$ python -q
>>> import numpy as np
>>> import numpy.linalg as la
>>> np.set_printoptions(precision=1, suppress=True, linewidth=160)
>>> W0 = np.cumsum(np.array([[3, -3, 3, -2],
...     [-2, -3, 2, 2],
...     [0, 0, -1, 2],
...     [2, -2, 3, 3],
...     [0, -2, -1, -2],
...     [2, -1, 1, 2],
...     [0, 2, -1, 0],
...     [3, 2, 1, 3],
...     [0, -3, -1, -3],
...     [1, -1, 1, -3]]), axis=0)
>>> print(W0)
[[  3  -3   3  -2]
 [  1  -6   5   0]
 [  1  -6   4   2]
 [  3  -8   7   5]
 [  3 -10   6   3]
 [  5 -11   7   5]
 [  5  -9   6   5]
 [  8  -7   7   8]
 [  8 -10   6   5]
 [  9 -11   7   2]]
>>> Q, Rm = la.qr(W0)
>>> Rm
array([[-17. ,  24.2, -17. , -11.3],
       [  0. ,  11.5,  -7.3,  -2.7],
       [  0. ,   0. ,   3.2,   2.4],
       [  0. ,   0. ,   0. ,  -6.6]])
>>> np.round(Q.T @ Q, 1) + 0
array([[1., 0., 0., 0.],
       [0., 1., 0., 0.],
       [0., 0., 1., 0.],
       [0., 0., 0., 1.]])
>>> np.round(Q @ Rm, 1) + 0
array([[  3.,  -3.,   3.,  -2.],
       [  1.,  -6.,   5.,   0.],
       [  1.,  -6.,   4.,   2.],
       [  3.,  -8.,   7.,   5.],
       [  3., -10.,   6.,   3.],
       [  5., -11.,   7.,   5.],
       [  5.,  -9.,   6.,   5.],
       [  8.,  -7.,   7.,   8.],
       [  8., -10.,   6.,   5.],
       [  9., -11.,   7.,   2.]])
>>> Q.round(1) + 0
array([[-0.2,  0.1,  0.2,  0.7],
       [-0.1, -0.4,  0.3,  0.4],
       [-0.1, -0.4,  0. ,  0. ],
       [-0.2, -0.3,  0.5, -0.1],
       [-0.2, -0.5, -0.2,  0. ],
       [-0.3, -0.3, -0.1, -0.2],
       [-0.3, -0.2, -0.1, -0.2],
       [-0.5,  0.4,  0.5, -0.4],
       [-0.5,  0.1, -0.4, -0.1],
       [-0.5,  0.2, -0.3,  0.4]])
>>> other = np.array([[1, -1], [0, -1], [-3, 0]])
>>> m1 = np.kron(np.eye(3, dtype=int), other)
>>> print(m1)
[[ 1 -1  0  0  0  0]
 [ 0 -1  0  0  0  0]
 [-3  0  0  0  0  0]
 [ 0  0  1 -1  0  0]
 [ 0  0  0 -1  0  0]
 [ 0  0 -3  0  0  0]
 [ 0  0  0  0  1 -1]
 [ 0  0  0  0  0 -1]
 [ 0  0  0  0 -3  0]]
>>> other = np.c_[m1[:, :1] @ np.array([[2]]), np.array([5, -3, -5, -1, -5, -1, 5, -4, -5])]
>>> other
array([[ 2,  5],
       [ 0, -3],
       [-6, -5],
       [ 0, -1],
       [ 0, -5],
       [ 0, -1],
       [ 0,  5],
       [ 0, -4],
       [ 0, -5]])
>>> la.matrix_rank(other)
np.int64(2)
>>> la.matrix_rank(np.c_[m1, other])
np.int64(7)
>>> vec = np.array([-1, 1])
>>> target = other @ vec
>>> np.round(la.pinv(other) @ other, 1) + 0
array([[1., 0.],
       [0., 1.]])
>>> rng = np.random.default_rng(89)
>>> target = target + 0.1 * rng.normal(size=9)
>>> print(target)
[ 2.9 -3.   1.1 -1.  -4.9 -1.   5.1 -4.  -4.9]
>>> coef, *_ = la.lstsq(other, target)
>>> coef
array([-1.,  1.])
>>> [round(float(la.norm(la.solve(other.T @ other + lam * np.eye(2), other.T @ target))), 2) for lam in (0, 1, 10, 100)]
[1.42, 1.38, 1.11, 0.48]
>>> print(coef.round())
[-1.  1.]
>>> data = np.load("test15.npy")
>>> print(data)
[[ 4 -2 -2 -2]
 [ 2 -1 -1 -1]]
>>> U, sv, Vh = la.svd(data)
>>> V = Vh[:(sv > 1e-8).sum()]
>>> vec = data[1] + -2 * data[0] + rng.integers(2) * np.eye(4)[2]
>>> vec
array([-6.,  3.,  3.,  3.])
>>> np.diag(V.T @ V)
array([0.6, 0.1, 0.1, 0.1])
>>> la.matrix_rank(np.vstack([data, vec]))
np.int64(1)
>>> np.round(la.norm(vec - V.T @ V @ vec), 1)
np.float64(0.0)
>>> print(np.allclose(V.T @ V @ vec, vec))
True
>>> vec = np.array([3, 3, 0, 0, 3, 3])
>>> target = m1 @ vec
>>> print(la.solve(m1.T @ m1, m1.T @ target))
[3. 3. 0. 0. 3. 3.]
>>> target = target + 0.3 * rng.normal(size=9)
>>> target.round(1) + 0
array([ 0.3, -3.3, -9. ,  0. , -0.2,  0.1, -0.6, -3.3, -9. ])
>>> coef, *_ = la.lstsq(m1, target)
>>> coef.round(1) + 0
array([3. , 3. , 0. , 0.1, 3. , 3.5])
>>> round(float(la.norm(target - m1 @ coef)), 1)
0.5
>>> coef.round()
array([ 3.,  3., -0.,  0.,  3.,  3.])
>>> la.cond(data) > 100
np.True_
>>> np.argsort(-la.norm(data, axis=0).round(6), kind="stable")[:3]
array([0, 1, 2])
>>> np.round(la.norm(data, 2) / la.norm(data), 1)
np.float64(1.0)
>>> M = np.array([[0.0, 0.0, 0.0, 2.0, -5.0],
...     [0.0, 0.0, 0.0, -1.0, -1.0],
...     [0.0, 0.0, 0.0, -4.0, -5.0],
...     [2.0, -1.0, -4.0, 0.0, 0.0],
...     [-5.0, -1.0, -5.0, 0.0, 0.0]])
>>> w1 = np.array([[1, 2], [1, 3], [1, 0], [3, 3], [1, 3]])
>>> coef = np.array([0, 0])
>>> act = np.maximum(M @ w1 + coef, 0)
>>> act
array([[1., 0.],
       [0., 0.],
       [0., 0.],
       [0., 1.],
       [0., 0.]])
>>> la.matrix_rank(act)
np.int64(2)
>>> (act > 0).mean(axis=0)
array([0.2, 0.2])
>>> Z = np.array([[5, 1], [1, 3]])
>>> w1 @ Z
array([[ 7,  7],
       [ 8, 10],
       [ 5,  1],
       [18, 12],
       [ 8, 10]])
>>> act @ Z
array([[5., 1.],
       [0., 0.],
       [0., 0.],
       [1., 3.],
       [0., 0.]])
>>> round(float(np.trace(la.pinv(M) @ M)), 1)
4.0
>>> np.abs(np.diag(la.qr(M)[1])) > 1e-9
array([ True,  True, False,  True,  True])
>>> np.allclose(M[:-1].T @ la.lstsq(M[:-1].T, M[-1])[0], M[-1])
False
>>> feats = np.load("sample17.npy")
>>> feats
array([[ 1.2,  0.8,  3.8,  2.4, -5. ],
       [-0.8,  2.1,  8.1,  1.9,  3.7],
       [ 3.2,  2.1,  0. ,  4.6,  0. ]])
>>> T = np.stack([feats, -1 * feats, feats[::-1]])
>>> la.matrix_rank(T)
array([3, 3, 3])
>>> la.matrix_rank(T.reshape(3, -1))
np.int64(2)
>>> T.shape
(3, 3, 5)
>>> other = feats / np.sqrt((feats ** 2).mean(axis=1, keepdims=True))
>>> feats - feats.mean(axis=1, keepdims=True)
array([[ 0.6,  0.2,  3.2,  1.8, -5.6],
       [-3.8, -0.9,  5.1, -1.1,  0.7],
       [ 1.2,  0.1, -2. ,  2.6, -2. ]])
>>> print(la.norm(other, axis=1))
[2.2 2.2 2.2]
>>> other[1]
array([-0.2,  0.5,  1.9,  0.5,  0.9])
>>> u, v = feats[1], feats[0]
>>> np.round(u @ v, 1)
np.float64(17.6)
>>> p = (u @ v) / (u @ u) * u
>>> p
array([-0.2,  0.4,  1.6,  0.4,  0.7])
>>> v - p
array([ 1.4,  0.4,  2.2,  2. , -5.7])
>>> round(float(la.norm(u + v) ** 2 + la.norm(u - v) ** 2), 1)
270.5
>>> X = np.load("data.npy")
>>> X
array([[ 4.7, -5.1, -5.4, 10.4],
       [ 4.8, -5.2, -4.2,  9.7],
       [ 4.6, -5.5, -3.2, 10.4],
       [ 4.7, -6.1, -4.2, 10. ],
       [ 6. , -6.1, -5.5, 10.1],
       [ 5.4, -5.9, -5.1, 10.5],
       [ 5.1, -5. , -6.6,  8.8],
       [ 4.4, -5.8, -2.8, 10.5],
       [ 4.1, -3.8, -5.4, 11.9],
       [ 5.4, -5.7, -4.1,  9.3],
       [ 4. , -4.4, -4.6,  8.4],
       [ 5.3, -5.3, -3.9, 10.4],
       [ 6.5, -4.7, -6.6, 10.5],
       [ 7.9, -4.8, -5. ,  9.3]])
>>> idx = X[:, 2] > np.median(X[:, 2])
>>> u = X[idx].mean(axis=0) - X[~idx].mean(axis=0)
>>> (((X - X.mean(axis=0)) @ u > 0) == idx).mean()
np.float64(1.0)
>>> idx.astype(int)
array([0, 1, 1, 1, 0, 0, 0, 1, 0, 1, 1, 1, 0, 0])
>>> ((X - X.mean(axis=0)) @ u > 0).astype(int)
array([0, 1, 1, 1, 0, 0, 0, 1, 0, 1, 1, 1, 0, 0])
>>> w1 = np.array([[2, 2, 1, 1, 1],
...     [0, 0, 1, 1, 2],
...     [2, 2, 2, 0, 0],
...     [0, 1, 1, 2, 1],
...     [1, 2, 1, 0, 1]])
>>> coef = np.array([-4, 4, 5, -1, -4])
>>> act = np.maximum(feats @ w1 + coef, 0)
>>> act
array([[ 1. ,  6.4, 12. ,  5.8,  0. ],
       [14.3, 27.9, 28.1,  4.1,  5. ],
       [ 2.4, 15. , 14.9, 13.5,  8. ]])
>>> print((act > 0).astype(int))
[[1 1 1 1 0]
 [1 1 1 1 1]
 [1 1 1 1 1]]
>>> (act > 0).mean(axis=0)
array([1. , 1. , 1. , 1. , 0.7])
>>> Z = np.array([[-9, -2], [7, 6], [-2, -1], [-6, 5], [-4, 7]])
>>> print(w1 @ Z)
[[-16  19]
 [-16  18]
 [ -8   6]
 [-11  22]
 [ -1  16]]
>>> (act @ Z).round(6).argmax(axis=1)
array([1, 1, 1])
>>> other = m1 / la.norm(m1, axis=1, keepdims=True)
>>> C2 = other @ other.T
>>> np.argwhere(np.triu(np.abs(C2) > 0.95, 1))
array([], shape=(0, 2), dtype=int64)
>>> C2
array([[ 1. ,  0.7, -0.7,  0. ,  0. ,  0. ,  0. ,  0. ,  0. ],
       [ 0.7,  1. ,  0. ,  0. ,  0. ,  0. ,  0. ,  0. ,  0. ],
       [-0.7,  0. ,  1. ,  0. ,  0. ,  0. ,  0. ,  0. ,  0. ],
       [ 0. ,  0. ,  0. ,  1. ,  0.7, -0.7,  0. ,  0. ,  0. ],
       [ 0. ,  0. ,  0. ,  0.7,  1. ,  0. ,  0. ,  0. ,  0. ],
       [ 0. ,  0. ,  0. , -0.7,  0. ,  1. ,  0. ,  0. ,  0. ],
       [ 0. ,  0. ,  0. ,  0. ,  0. ,  0. ,  1. ,  0.7, -0.7],
       [ 0. ,  0. ,  0. ,  0. ,  0. ,  0. ,  0.7,  1. ,  0. ],
       [ 0. ,  0. ,  0. ,  0. ,  0. ,  0. , -0.7,  0. ,  1. ]])
>>> (C2 - 2 * np.eye(9)).round(6).argmax(axis=1)
array([1, 0, 1, 4, 3, 0, 7, 6, 0])
>>> la.norm(other, axis=1)
array([1., 1., 1., 1., 1., 1., 1., 1., 1.])
>>> print(np.degrees(np.arccos(np.clip(C2[1, 7], -1, 1))))
90.0
>>> rk = la.matrix_rank(C2)
>>> print(rk)
6
>>> N = la.svd(C2)[2][rk:].T
>>> np.allclose(C2 @ N, 0)
True
>>> N @ N.T
array([[ 0.5, -0.4,  0.4,  0. ,  0. ,  0. ,  0. ,  0. ,  0. ],
       [-0.4,  0.3, -0.3,  0. ,  0. ,  0. ,  0. ,  0. ,  0. ],
       [ 0.4, -0.3,  0.2,  0. ,  0. ,  0. ,  0. ,  0. ,  0. ],
       [ 0. ,  0. ,  0. ,  0.5, -0.4,  0.4,  0. ,  0. ,  0. ],
       [ 0. ,  0. ,  0. , -0.4,  0.3, -0.3,  0. ,  0. ,  0. ],
       [ 0. ,  0. ,  0. ,  0.4, -0.3,  0.2,  0. ,  0. ,  0. ],
       [ 0. ,  0. ,  0. ,  0. ,  0. ,  0. ,  0.5, -0.4,  0.4],
       [ 0. ,  0. ,  0. ,  0. ,  0. ,  0. , -0.4,  0.3, -0.3],
       [ 0. ,  0. ,  0. ,  0. ,  0. ,  0. ,  0.4, -0.3,  0.2]])
>>> [int(la.matrix_rank(np.delete(C2, i, axis=0))) for i in range(9)]
[6, 6, 6, 6, 6, 6, 6, 6, 6]
>>> print(la.matrix_rank(C2.T @ C2), la.matrix_rank(C2 @ C2.T))
6 6
>>> F = np.loadtxt("w.csv", delimiter=",")
>>> F
array([[ 1.1, -0.9,  0.4],
       [-1.6, -1. , -0.5],
       [ 0.8,  0.7,  0.3],
       [ 1. , -0.8,  0.4],
       [-1.3,  0. , -0.3]])
>>> F.sum(axis=1)
array([ 0.6, -3.1,  1.8,  0.6, -1.6])
>>> print(F.mean(axis=0))
[ 0.  -0.4  0.1]
>>> print(np.abs(F).max())
1.6
>>> np.diff(F, axis=0)
array([[-2.7, -0.1, -0.9],
       [ 2.4,  1.7,  0.8],
       [ 0.2, -1.5,  0.1],
       [-2.3,  0.8, -0.7]])
>>> other = F + rng.integers(-2, 3, (5, 2)) @ rng.integers(-2, 3, (2, 3))
>>> other
array([[ 3.1,  1.1,  2.4],
       [-0.6,  0. ,  2.5],
       [-0.2, -0.3,  1.3],
       [ 2. ,  0.2,  3.4],
       [-0.3,  1. ,  2.7]])
>>> print(la.matrix_rank(other - F, tol=1e-8))
2
>>> np.round(la.svd(other - F, compute_uv=False), 1) + 0
array([6.5, 2.3, 0. ])
>>> other - F
array([[ 2.,  2.,  2.],
       [ 1.,  1.,  3.],
       [-1., -1.,  1.],
       [ 1.,  1.,  3.],
       [ 1.,  1.,  3.]])
>>> U, sv, Vh = la.svd(F)
>>> sv
array([2.8, 1.7, 0.1])
>>> other = U[:, :2] @ np.diag(sv[:2]) @ Vh[:2]
>>> other.round(1) + 0
array([[ 1.1, -0.9,  0.4],
       [-1.6, -1. , -0.5],
       [ 0.8,  0.7,  0.2],
       [ 1. , -0.8,  0.4],
       [-1.3,  0. , -0.4]])
>>> round(np.abs(F - other).max(), 1)
np.float64(0.1)
>>> np.round(la.norm(F - other, 2), 1), round(float(sv[2]), 1)
(np.float64(0.1), 0.1)
>>> la.matrix_rank(other)
np.int64(2)
>>> C2 = F.T @ F
>>> la.matrix_rank(C2)
np.int64(3)
>>> np.round(la.svd(F, compute_uv=False) ** 2, 1) + 0
array([7.9, 2.9, 0. ])
>>> C2.round(1) + 0
array([[7.1, 0.4, 2.3],
       [0.4, 2.9, 0. ],
       [2.3, 0. , 0.8]])
>>> np.diag(C2)
array([7.1, 2.9, 0.8])
>>> J = np.loadtxt("layer15.csv", delimiter=",")
>>> J
array([[3., 0., 3., 5., 2.],
       [2., 3., 0., 3., 5.],
       [5., 2., 3., 0., 3.],
       [3., 5., 2., 3., 0.],
       [0., 3., 5., 2., 3.]])
>>> print(np.allclose(J @ J.T, J.T @ J))
True
>>> print(np.fft.fft(J[0]))
[13. +0.j  -2.9+3.1j  3.9-0.7j  3.9+0.7j -2.9-3.1j]
>>> J @ (-1.0) ** np.arange(5)
array([ 3.,  1.,  9., -3.,  3.])
>>> u, v = J[1], J[3]
>>> u @ v
np.float64(30.0)
>>> p = (u @ v) / (u @ u) * u
>>> (v - p) @ u
np.float64(0.0)
>>> v - p
array([ 1.7,  3.1,  2. ,  1.1, -3.2])
>>> la.matrix_rank(np.outer(u, v))
np.int64(1)
>>> round(float(la.norm(u + v) ** 2 + la.norm(u - v) ** 2), 1)
188.0
>>> vec = np.array([3, 0, 2, 2, 1])
>>> target = J @ vec
>>> coef, lr = np.zeros(5), 1 / la.norm(J, 2) ** 2
>>> for i in range(10):
...     coef -= lr * J.T @ (J @ coef - target)
...     if i % 2 == 0: print(i, round(la.norm(J @ coef - target), 1))
... 
0 8.2
2 6.7
4 5.5
6 4.6
8 3.8
>>> coef
array([2.5, 0.6, 1.8, 1.9, 1.3])
>>> np.allclose(J, J.T)
False
>>> print(np.sort(np.abs(la.eigvals(J))))
[ 3.9  3.9  4.2  4.2 13. ]
>>> np.trace(J)
np.float64(15.0)
>>> np.allclose(J @ J.T, J.T @ J)
True
>>> round(la.det(J), 1)
np.float64(3523.0)
